>>> import numpy as np
>>> import numpy.linalg as la
>>> np.set_printoptions(precision=2, suppress=True, linewidth=140, floatmode="fixed")
>>> A = np.loadtxt("dump.csv", delimiter=",")
>>> print(A)
[[ 4.00 -4.00 -1.00  3.00]
 [ 0.00 -5.00 -2.00  3.00]
 [ 0.00  0.00  3.00  4.00]
 [ 0.00  0.00  0.00  5.00]]
>>> # triangular, det is the product of the diagonal
>>> vals, vecs = la.eig(A)
>>> print(np.prod(vals))
-300.0
>>> print(np.sort(la.eigvals(A.T)))
[-5.00  3.00  4.00  5.00]
>>> print(A @ vecs[:, 0] - vals[0] * vecs[:, 0])
[0.00 0.00 0.00 0.00]
>>> print(np.sort(la.eigvals(la.inv(A))))
[-0.20  0.20  0.25  0.33]
>>> print(np.sort(la.eigvals(A @ A)))
[ 9.00 16.00 25.00 25.00]
>>> print(round(la.det(2 * A), 2), np.round(la.det(A), 2))
-4800.0 -300.0
>>> print(np.round(la.det(A.T), 2))
-300.0
>>> B = la.inv(A)
>>> print(la.inv(B))
[[ 4.00 -4.00 -1.00  3.00]
 [-0.00 -5.00 -2.00  3.00]
 [ 0.00  0.00  3.00  4.00]
 [ 0.00  0.00  0.00  5.00]]
>>> print(la.matrix_power(A - np.diag(np.diag(A)), 4))
[[0.00 0.00 0.00 0.00]
 [0.00 0.00 0.00 0.00]
 [0.00 0.00 0.00 0.00]
 [0.00 0.00 0.00 0.00]]
>>> print(la.matrix_rank(A - A[0, 0] * np.eye(4)))
3
>>> print([int(la.matrix_rank(la.matrix_power(A, p))) for p in range(1, 5)])
[4, 4, 4, 4]
>>> print(np.prod(np.diag(A)), np.round(la.det(A), 2))
-300.0 -300.0
>>> F = np.array([[4, 8, 2],
...     [1, 2, 0],
...     [5, 10, 3],
...     [1, 2, 0],
...     [3, 6, 1],
...     [3, 6, 1],
...     [4, 8, 2],
...     [1, 2, 0],
...     [2, 4, 0],
...     [5, 10, 3],
...     [5, 10, 3],
...     [4, 8, 2],
...     [1, 2, 0]])
>>> print(np.round(la.norm(F, 2) / la.norm(F), 2))
1.0
>>> print(np.argsort(-la.norm(F, axis=0).round(6), kind="stable")[:3])
[1 0 2]
>>> print([round(float(x), 2) for x in la.svd(F, compute_uv=False)[:3]])
[27.98, 1.76, 0.0]
>>> print(la.matrix_rank(F, rtol=0.1))
1
>>> print(la.cond(F) > 100)
True
>>> cen = F - F.mean(axis=0)
>>> left, sv, Vh = la.svd(cen, full_matrices=False)
>>> print(np.searchsorted(np.cumsum(sv ** 2) / (sv ** 2).sum(), 0.9) + 1)
1
>>> print(la.matrix_rank(cen))
2
>>> print(sv.round(2) + 0)
[13.34  0.83  0.00]
>>> rank = la.matrix_rank(F)
>>> print(rank)
2
>>> N = la.svd(F)[2][rank:].T
>>> print(la.matrix_rank(F.T @ F), la.matrix_rank(F @ F.T))
2 2
>>> print(np.round(N @ N.T, 2) + 0)
[[ 0.80 -0.40  0.00]
 [-0.40  0.20  0.00]
 [ 0.00  0.00  0.00]]
>>> print(N.shape)
(3, 1)
>>> print([int(la.matrix_rank(F[:i])) for i in range(1, len(F) + 1)])
[1, 2, 2, 2, 2, 2, 2, 2, 2, 2, 2, 2, 2]
>>> print([int(la.matrix_rank(F[:, :j + 1])) for j in range(3)])
[1, 1, 2]
>>> print(np.allclose(A, A.T))
False
>>> print((A - A.T) / 2)
[[ 0.00 -2.00 -0.50  1.50]
 [ 2.00  0.00 -1.00  1.50]
 [ 0.50  1.00  0.00  2.00]
 [-1.50 -1.50 -2.00  0.00]]
>>> print(np.trace(A))
7.0
>>> print(round(la.det(A), 2))
-300.0
>>> print(np.round(np.abs(la.eigvals(A)).max(), 2))
5.0
>>> m1 = np.load("w.npy")
>>> print(m1)
[[-17   2]
 [  3  41]]
>>> Q = A.astype(float).copy()
>>> for j in range(4):
...     Q[:, j] -= Q[:, :j] @ (Q[:, :j].T @ Q[:, j])
...     Q[:, j] /= la.norm(Q[:, j])
... 
>>> print(Q.T @ Q)
[[1.00 0.00 0.00 0.00]
 [0.00 1.00 0.00 0.00]
 [0.00 0.00 1.00 0.00]
 [0.00 0.00 0.00 1.00]]
>>> print(Q.T @ A)
[[ 4.00 -4.00 -1.00  3.00]
 [ 0.00  5.00  2.00 -3.00]
 [ 0.00  0.00  3.00  4.00]
 [ 0.00  0.00  0.00  5.00]]
